$ python3 -q
>>> import numpy as np
>>> np.set_printoptions(precision=2, suppress=True, linewidth=160)
>>> rd = lambda a: np.round(a, 2) + 0
>>> J = np.array([[0, 0, 0, 2, 2],
...     [0, 0, 0, 2, 2],
...     [0, 0, 0, 0, 0],
...     [0, 0, 0, 2, 2],
...     [0, 0, 0, 1, 1],
...     [0, 0, 0, 2, 2],
...     [0, 0, 0, 1, 1],
...     [0, 0, 0, 1, 1],
...     [0, 0, 0, 1, 1],
...     [0, 0, 0, 1, 1],
...     [0, 0, 0, 0, 0],
...     [0, 0, 0, 0, 0]])
>>> M2 = np.array([[0, 4], [-3, -4], [-1, 4], [4, 4], [5, 1]])
>>> np.einsum("ij,ij->i", J, J)
array([8, 8, 0, 8, 2, 8, 2, 2, 2, 2, 0, 0])
>>> J @ M2
array([[18, 10],
       [18, 10],
       [ 0,  0],
       [18, 10],
       [ 9,  5],
       [18, 10],
       [ 9,  5],
       [ 9,  5],
       [ 9,  5],
       [ 9,  5],
       [ 0,  0],
       [ 0,  0]])
>>> np.vstack([J, M2.T]).shape
(14, 5)
>>> np.einsum("ij->j", J)
array([ 0,  0,  0, 13, 13])
>>> np.einsum("ik,kj->ji", J, M2)
array([[18, 18,  0, 18,  9, 18,  9,  9,  9,  9,  0,  0],
       [10, 10,  0, 10,  5, 10,  5,  5,  5,  5,  0,  0]])
>>> rd(np.trace(np.linalg.pinv(J) @ J))
np.float64(1.0)
>>> np.linalg.cond(J) > 100
np.True_
>>> rd(np.linalg.norm(J, 2) / np.linalg.norm(J))
np.float64(1.0)
>>> np.linalg.matrix_rank(J, rtol=0.1)
np.int64(1)
>>> ang = np.radians(36)
>>> R = np.eye(5)
>>> R[0, 0] = R[2, 2] = np.cos(ang)
>>> R[0, 2], R[2, 0] = -np.sin(ang), np.sin(ang)
>>> rd(R)
array([[ 0.81,  0.  , -0.59,  0.  ,  0.  ],
       [ 0.  ,  1.  ,  0.  ,  0.  ,  0.  ],
       [ 0.59,  0.  ,  0.81,  0.  ,  0.  ],
       [ 0.  ,  0.  ,  0.  ,  1.  ,  0.  ],
       [ 0.  ,  0.  ,  0.  ,  0.  ,  1.  ]])
>>> M2 = J @ R.T
>>> M2
array([[0., 0., 0., 2., 2.],
       [0., 0., 0., 2., 2.],
       [0., 0., 0., 0., 0.],
       [0., 0., 0., 2., 2.],
       [0., 0., 0., 1., 1.],
       [0., 0., 0., 2., 2.],
       [0., 0., 0., 1., 1.],
       [0., 0., 0., 1., 1.],
       [0., 0., 0., 1., 1.],
       [0., 0., 0., 1., 1.],
       [0., 0., 0., 0., 0.],
       [0., 0., 0., 0., 0.]])
>>> np.abs(M2 - J).max(axis=0)
array([0., 0., 0., 0., 0.])
>>> rk = np.linalg.matrix_rank(J)
>>> rk
np.int64(1)
>>> ns = np.linalg.svd(J)[2][rk:].T
>>> rd(ns @ ns.T)
array([[ 1. ,  0. ,  0. ,  0. ,  0. ],
       [ 0. ,  1. ,  0. ,  0. ,  0. ],
       [ 0. ,  0. ,  1. ,  0. ,  0. ],
       [ 0. ,  0. ,  0. ,  0.5, -0.5],
       [ 0. ,  0. ,  0. , -0.5,  0.5]])
>>> [int(np.linalg.matrix_rank(J[:, :j + 1])) for j in range(5)]
[0, 0, 0, 1, 1]
>>> [int(np.linalg.matrix_rank(J[:i])) for i in range(1, len(J) + 1)]
[1, 1, 1, 1, 1, 1, 1, 1, 1, 1, 1, 1]
>>> sv = 3 * 0.7 ** np.arange(3)
>>> rng = np.random.default_rng(299580)
>>> X = rng.normal(size=(48, 3)) * rng.permutation(sv)
>>> rd(X)
array([[ 1.53,  1.24,  1.41],
       [ 2.1 ,  2.94,  0.12],
       [-1.96, -0.3 ,  0.73],
       [ 0.22,  0.15, -1.67],
       [-5.12, -0.86,  0.19],
       [-0.28,  0.87, -3.05],
       [-2.85,  0.18,  4.06],
       [-2.81,  0.1 , -3.75],
       [-1.76,  2.45, -4.56],
       [-4.22, -0.22,  1.16],
       [-0.42, -0.85,  3.21],
       [ 2.01, -0.28,  0.64],
       [ 0.13,  2.49, -5.51],
       [-0.01,  1.5 , -2.95],
       [-4.09,  1.03, -1.32],
       [ 4.16,  1.05, -5.03],
       [ 1.43, -0.39, -1.41],
       [ 0.85, -0.3 ,  2.45],
       [ 2.28,  0.4 ,  0.04],
       [-3.79,  1.98, -0.81],
       [-7.52,  1.34,  0.67],
       [-2.91,  1.41, -1.27],
       [ 4.06,  1.46, -0.37],
       [ 6.43, -0.12,  0.74],
       [-4.54,  0.86,  0.87],
       [ 1.96,  0.26,  0.1 ],
       [-1.63, -0.52, -0.15],
       [ 4.2 ,  0.68, -1.27],
       [-2.73,  2.41, -0.2 ],
       [ 0.42,  0.06,  1.55],
       [-2.64, -1.61, -1.22],
       [ 4.38, -2.69,  2.6 ],
       [ 2.91,  1.36,  1.6 ],
       [-4.46,  2.32, -3.69],
       [ 3.75,  0.18, -3.44],
       [-0.3 , -0.27,  1.48],
       [ 5.84, -1.69,  1.44],
       [-0.26, -2.12, -3.76],
       [-6.41, -1.89,  1.85],
       [ 3.25, -1.99, -0.42],
       [ 0.81,  1.23, -2.37],
       [ 2.28,  0.51,  0.44],
       [-0.11, -0.6 ,  1.43],
       [-0.73, -0.73, -0.59],
       [-0.17, -0.01, -0.1 ],
       [ 1.76,  0.55,  0.25],
       [ 2.57, -1.64, -2.65],
       [-0.72,  0.53,  0.98]])
>>> basis = X[[10, 5]].astype(float)
>>> for _ in range(5):
...     idx = np.linalg.norm(X[:, None] - basis, axis=-1).argmin(axis=1)
...     basis = np.array([X[idx == j].mean(axis=0) for j in range(2)])
... 
>>> idx
array([1, 1, 0, 1, 0, 1, 0, 0, 1, 0, 0, 1, 1, 1, 0, 1, 1, 0, 1, 0, 0, 0, 1, 1, 0, 1, 0, 1, 0, 0, 0, 1, 1, 0, 1, 0, 1, 1, 0, 1, 1, 1, 0, 0, 0, 1, 1, 0])
>>> rd(basis)
array([[-2.56,  0.18,  0.33],
       [ 2.23,  0.33, -1.16]])
>>> ang = np.radians(15)
>>> R = np.eye(3)
>>> R[0, 0] = R[1, 1] = np.cos(ang)
>>> R[0, 1], R[1, 0] = -np.sin(ang), np.sin(ang)
>>> rd(R)
array([[ 0.97, -0.26,  0.  ],
       [ 0.26,  0.97,  0.  ],
       [ 0.  ,  0.  ,  1.  ]])
>>> M2 = X @ R.T
>>> rd(np.linalg.svd(X, compute_uv=False)), rd(np.linalg.svd(M2, compute_uv=False))
(array([21.98, 15.83,  8.16]), array([21.98, 15.83,  8.16]))
>>> np.allclose(X @ X.T, M2 @ M2.T)
True
>>> np.allclose(np.linalg.norm(X, axis=1), np.linalg.norm(M2, axis=1))
True
